$ ipython --no-banner

In [1]: import numpy as np

In [2]: import numpy.linalg as la

In [3]: np.set_printoptions(suppress=True, linewidth=120)

In [4]: F = np.load("sample16.npy")

In [5]: F
Out[5]: 
array([[ -2,  -2,  -2,  -2,  -2,  -2],
       [ -2,  -4,  -4,  -4,  -4,  -4],
       [ -2,  -4,  -6,  -6,  -6,  -6],
       [ -2,  -4,  -6,  -8,  -8,  -8],
       [ -2,  -4,  -6,  -8, -10, -10],
       [ -2,  -4,  -6,  -8, -10, -12]])

In [6]: O, vecs = la.qr(F[:, :1])[0], la.qr(F[:, 1:])[0]

In [7]: sv = la.svd(O.T @ vecs, compute_uv=False)

In [8]: sv.round(3)
Out[8]: array([0.983])

In [9]: np.round(la.det(F), 3)
Out[9]: np.float64(64.0)

In [10]: F @ F
Out[10]: 
array([[ 24,  44,  60,  72,  80,  84],
       [ 44,  84, 116, 140, 156, 164],
       [ 60, 116, 164, 200, 224, 236],
       [ 72, 140, 200, 248, 280, 296],
       [ 80, 156, 224, 280, 320, 340],
       [ 84, 164, 236, 296, 340, 364]])

In [11]: np.allclose(F @ F.T, F.T @ F)
Out[11]: True

In [12]: np.round(np.sort(np.abs(la.eigvals(F))), 3)
Out[12]: array([ 0.53 ,  0.638,  0.892,  1.549,  3.976, 34.414])

In [13]: (F + F.T) / 2
Out[13]: 
array([[ -2.,  -2.,  -2.,  -2.,  -2.,  -2.],
       [ -2.,  -4.,  -4.,  -4.,  -4.,  -4.],
       [ -2.,  -4.,  -6.,  -6.,  -6.,  -6.],
       [ -2.,  -4.,  -6.,  -8.,  -8.,  -8.],
       [ -2.,  -4.,  -6.,  -8., -10., -10.],
       [ -2.,  -4.,  -6.,  -8., -10., -12.]])

In [14]: Y = F[0, 0] * F[1:] - np.outer(F[1:, 0], F[0])

In [15]: Y
Out[15]: 
array([[ 0,  4,  4,  4,  4,  4],
       [ 0,  4,  8,  8,  8,  8],
       [ 0,  4,  8, 12, 12, 12],
       [ 0,  4,  8, 12, 16, 16],
       [ 0,  4,  8, 12, 16, 20]])

In [16]: la.matrix_rank(Y), la.matrix_rank(F)
Out[16]: (np.int64(5), np.int64(6))

In [17]: np.flatnonzero(~Y.round(6).any(axis=1))
Out[17]: array([], dtype=int64)

In [18]: x0 = np.array([0, 3, 0, 0, 4, 1])

In [19]: target = F @ x0

In [20]: coef, lr = np.zeros(6), 1 / la.norm(F, 2) ** 2

In [21]: for i in range(200):
    ...:     coef -= lr * F.T @ (F @ coef - target)
    ...:     if i % 50 == 0: print(i, round(la.norm(F @ coef - target), 3))
    ...: 
0 2.927
50 2.785
100 2.67
150 2.57

In [22]: coef.round(3)
Out[22]: array([0.631, 1.158, 1.104, 1.325, 1.881, 1.87 ])

In [23]: m1 = np.load("w.npy")

In [24]: m1
Out[24]: 
array([[2, 2, 4, 4, 0, 3, 1, 0],
       [5, 3, 2, 3, 0, 0, 2, 0],
       [2, 2, 4, 2, 2, 1, 1, 5],
       [0, 0, 3, 1, 5, 3, 0, 3],
       [0, 4, 3, 3, 4, 1, 2, 3],
       [4, 3, 4, 0, 4, 4, 1, 0],
       [2, 2, 4, 2, 2, 1, 1, 5],
       [2, 4, 0, 4, 0, 5, 2, 4]])

In [25]: np.allclose(m1[:-1].T @ la.lstsq(m1[:-1].T, m1[-1])[0], m1[-1])
Out[25]: False

In [26]: la.lstsq(m1[:-1].T, m1[-1])[2]
Out[26]: np.int32(6)

In [27]: data = np.load("test15.npy")

In [28]: data
Out[28]: 
array([[ -2,  -2,  -2,  -2,  -2,  -2,  -2,  -2,  -2,  -2,  -2,  -2,  -2],
       [ -2,  -4,  -4,  -4,  -4,  -4,  -4,  -4,  -4,  -4,  -4,  -4,  -4],
       [ -2,  -4,  -6,  -6,  -6,  -6,  -6,  -6,  -6,  -6,  -6,  -6,  -6],
       [ -2,  -4,  -6,  -8,  -8,  -8,  -8,  -8,  -8,  -8,  -8,  -8,  -8],
       [ -2,  -4,  -6,  -8, -10, -10, -10, -10, -10, -10, -10, -10, -10],
       [ -2,  -4,  -6,  -8, -10, -12, -12, -12, -12, -12, -12, -12, -12],
       [ -2,  -4,  -6,  -8, -10, -12, -14, -14, -14, -14, -14, -14, -14],
       [ -2,  -4,  -6,  -8, -10, -12, -14, -16, -16, -16, -16, -16, -16],
       [ -2,  -4,  -6,  -8, -10, -12, -14, -16, -18, -18, -18, -18, -18],
       [ -2,  -4,  -6,  -8, -10, -12, -14, -16, -18, -20, -20, -20, -20],
       [ -2,  -4,  -6,  -8, -10, -12, -14, -16, -18, -20, -22, -22, -22],
       [ -2,  -4,  -6,  -8, -10, -12, -14, -16, -18, -20, -22, -24, -24],
       [ -2,  -4,  -6,  -8, -10, -12, -14, -16, -18, -20, -22, -24, -26]])

In [29]: rng = np.random.default_rng(25)

In [30]: labels = rng.permutation(13)

In [31]: Y = data[:, labels] * rng.choice([-1, 1], 13)

In [32]: Y
Out[32]: 
array([[ -2,  -2,  -2,   2,   2,   2,   2,  -2,   2,  -2,   2,   2,   2],
       [ -4,  -4,  -4,   4,   4,   4,   2,  -4,   4,  -4,   4,   4,   4],
       [ -6,  -6,  -6,   6,   6,   6,   2,  -6,   4,  -6,   6,   6,   6],
       [ -8,  -8,  -8,   8,   8,   8,   2,  -6,   4,  -8,   8,   8,   8],
       [-10, -10,  -8,  10,  10,  10,   2,  -6,   4, -10,  10,  10,  10],
       [-12, -12,  -8,  12,  12,  12,   2,  -6,   4, -12,  12,  12,  10],
       [-14, -12,  -8,  14,  14,  14,   2,  -6,   4, -14,  14,  14,  10],
       [-16, -12,  -8,  16,  14,  16,   2,  -6,   4, -16,  16,  16,  10],
       [-18, -12,  -8,  18,  14,  18,   2,  -6,   4, -16,  18,  18,  10],
       [-20, -12,  -8,  20,  14,  20,   2,  -6,   4, -16,  20,  18,  10],
       [-20, -12,  -8,  22,  14,  22,   2,  -6,   4, -16,  22,  18,  10],
       [-20, -12,  -8,  22,  14,  24,   2,  -6,   4, -16,  24,  18,  10],
       [-20, -12,  -8,  22,  14,  24,   2,  -6,   4, -16,  26,  18,  10]])

In [33]: left, _, vt = la.svd(data.T @ Y)

In [34]: labels
Out[34]: array([ 9,  5,  3, 10,  6, 11,  0,  2,  1,  7, 12,  8,  4])

In [35]: vals, vecs = la.eigh(data)

In [36]: np.round(la.eigvalsh(data @ data), 3)
Out[36]: 
array([    0.257,     0.279,     0.321,     0.392,     0.513,     0.726,     1.127,     1.966,     4.   ,    10.158,
          36.949,   274.953, 21872.359])

In [37]: np.round(la.svd(data, compute_uv=False), 3)
Out[37]: 
array([147.893,  16.582,   6.079,   3.187,   2.   ,   1.402,   1.062,   0.852,   0.716,   0.626,   0.566,   0.528,
         0.507])

In [38]: vals.round(3)
Out[38]: 
array([-147.893,  -16.582,   -6.079,   -3.187,   -2.   ,   -1.402,   -1.062,   -0.852,   -0.716,   -0.626,   -0.566,
         -0.528,   -0.507])

In [39]: mat = np.loadtxt("a.csv", delimiter=",")

In [40]: mat
Out[40]: 
array([[-1.,  1.,  1.,  1.,  1.,  1.,  1.,  1.,  1.,  1.,  1.,  1.,  1.],
       [ 1., -1.,  1.,  1.,  1.,  1.,  1.,  1.,  1.,  1.,  1.,  1.,  1.],
       [ 1.,  1., -1.,  1.,  1.,  1.,  1.,  1.,  1.,  1.,  1.,  1.,  1.],
       [ 1.,  1.,  1., -1.,  1.,  1.,  1.,  1.,  1.,  1.,  1.,  1.,  1.],
       [ 1.,  1.,  1.,  1., -1.,  1.,  1.,  1.,  1.,  1.,  1.,  1.,  1.],
       [ 1.,  1.,  1.,  1.,  1., -1.,  1.,  1.,  1.,  1.,  1.,  1.,  1.],
       [ 1.,  1.,  1.,  1.,  1.,  1., -1.,  1.,  1.,  1.,  1.,  1.,  1.],
       [ 1.,  1.,  1.,  1.,  1.,  1.,  1., -1.,  1.,  1.,  1.,  1.,  1.],
       [ 1.,  1.,  1.,  1.,  1.,  1.,  1.,  1., -1.,  1.,  1.,  1.,  1.],
       [ 1.,  1.,  1.,  1.,  1.,  1.,  1.,  1.,  1., -1.,  1.,  1.,  1.],
       [ 1.,  1.,  1.,  1.,  1.,  1.,  1.,  1.,  1.,  1., -1.,  1.,  1.],
       [ 1.,  1.,  1.,  1.,  1.,  1.,  1.,  1.,  1.,  1.,  1., -1.,  1.],
       [ 1.,  1.,  1.,  1.,  1.,  1.,  1.,  1.,  1.,  1.,  1.,  1., -1.]])

In [41]: Y = la.inv(mat)

In [42]: np.allclose(Y, mat.T)
Out[42]: False

In [43]: np.round(la.cond(mat), 3)
Out[43]: np.float64(5.5)

In [44]: J = np.load("block2.npy")

In [45]: J
Out[45]: 
array([[-2.4  , -1.2  ,  0.6  , -1.8  , -0.3  ,  0.1  , -1.8  , -0.2  ,  1.3  ,  0.9  ,  0.1  ,  0.4  ,  1.1  ],
       [ 0.1  , -0.9  , -1.1  , -1.9  , -0.1  ,  0.4  ,  0.3  , -0.4  , -0.3  , -0.9  , -1.2  ,  2.1  , -0.6  ],
       [ 0.08 , -1.368,  0.284,  0.311, -0.028,  0.402,  0.116, -1.133, -0.413,  0.296,  1.178,  0.391, -0.108],
       [ 0.1  , -1.4  ,  0.3  ,  0.3  ,  0.   ,  0.4  ,  0.1  , -1.1  , -0.4  ,  0.3  ,  1.2  ,  0.4  , -0.1  ],
       [-0.3  ,  0.2  , -1.1  ,  1.2  , -1.3  ,  1.2  , -0.8  , -0.1  ,  1.6  , -0.3  ,  1.4  ,  0.2  ,  0.1  ]])

In [46]: round(float(la.norm(J, 2) / la.norm(J)), 3)
Out[46]: 0.603

In [47]: Y = J / np.sqrt((J ** 2).mean(axis=1, keepdims=True))

In [48]: la.matrix_rank(Y) == la.matrix_rank(J)
Out[48]: np.True_

In [49]: K = np.load("dump.npy")

In [50]: K
Out[50]: 
array([[1.   , 0.9  , 0.81 , 0.729, 0.656, 0.59 , 0.531, 0.478, 0.43 , 0.387, 0.349, 0.314],
       [0.9  , 1.   , 0.9  , 0.81 , 0.729, 0.656, 0.59 , 0.531, 0.478, 0.43 , 0.387, 0.349],
       [0.81 , 0.9  , 1.   , 0.9  , 0.81 , 0.729, 0.656, 0.59 , 0.531, 0.478, 0.43 , 0.387],
       [0.729, 0.81 , 0.9  , 1.   , 0.9  , 0.81 , 0.729, 0.656, 0.59 , 0.531, 0.478, 0.43 ],
       [0.656, 0.729, 0.81 , 0.9  , 1.   , 0.9  , 0.81 , 0.729, 0.656, 0.59 , 0.531, 0.478],
       [0.59 , 0.656, 0.729, 0.81 , 0.9  , 1.   , 0.9  , 0.81 , 0.729, 0.656, 0.59 , 0.531],
       [0.531, 0.59 , 0.656, 0.729, 0.81 , 0.9  , 1.   , 0.9  , 0.81 , 0.729, 0.656, 0.59 ],
       [0.478, 0.531, 0.59 , 0.656, 0.729, 0.81 , 0.9  , 1.   , 0.9  , 0.81 , 0.729, 0.656],
       [0.43 , 0.478, 0.531, 0.59 , 0.656, 0.729, 0.81 , 0.9  , 1.   , 0.9  , 0.81 , 0.729],
       [0.387, 0.43 , 0.478, 0.531, 0.59 , 0.656, 0.729, 0.81 , 0.9  , 1.   , 0.9  , 0.81 ],
       [0.349, 0.387, 0.43 , 0.478, 0.531, 0.59 , 0.656, 0.729, 0.81 , 0.9  , 1.   , 0.9  ],
       [0.314, 0.349, 0.387, 0.43 , 0.478, 0.531, 0.59 , 0.656, 0.729, 0.81 , 0.9  , 1.   ]])

In [51]: round(float(la.eigvalsh(data).min()), 3)
Out[51]: -147.893
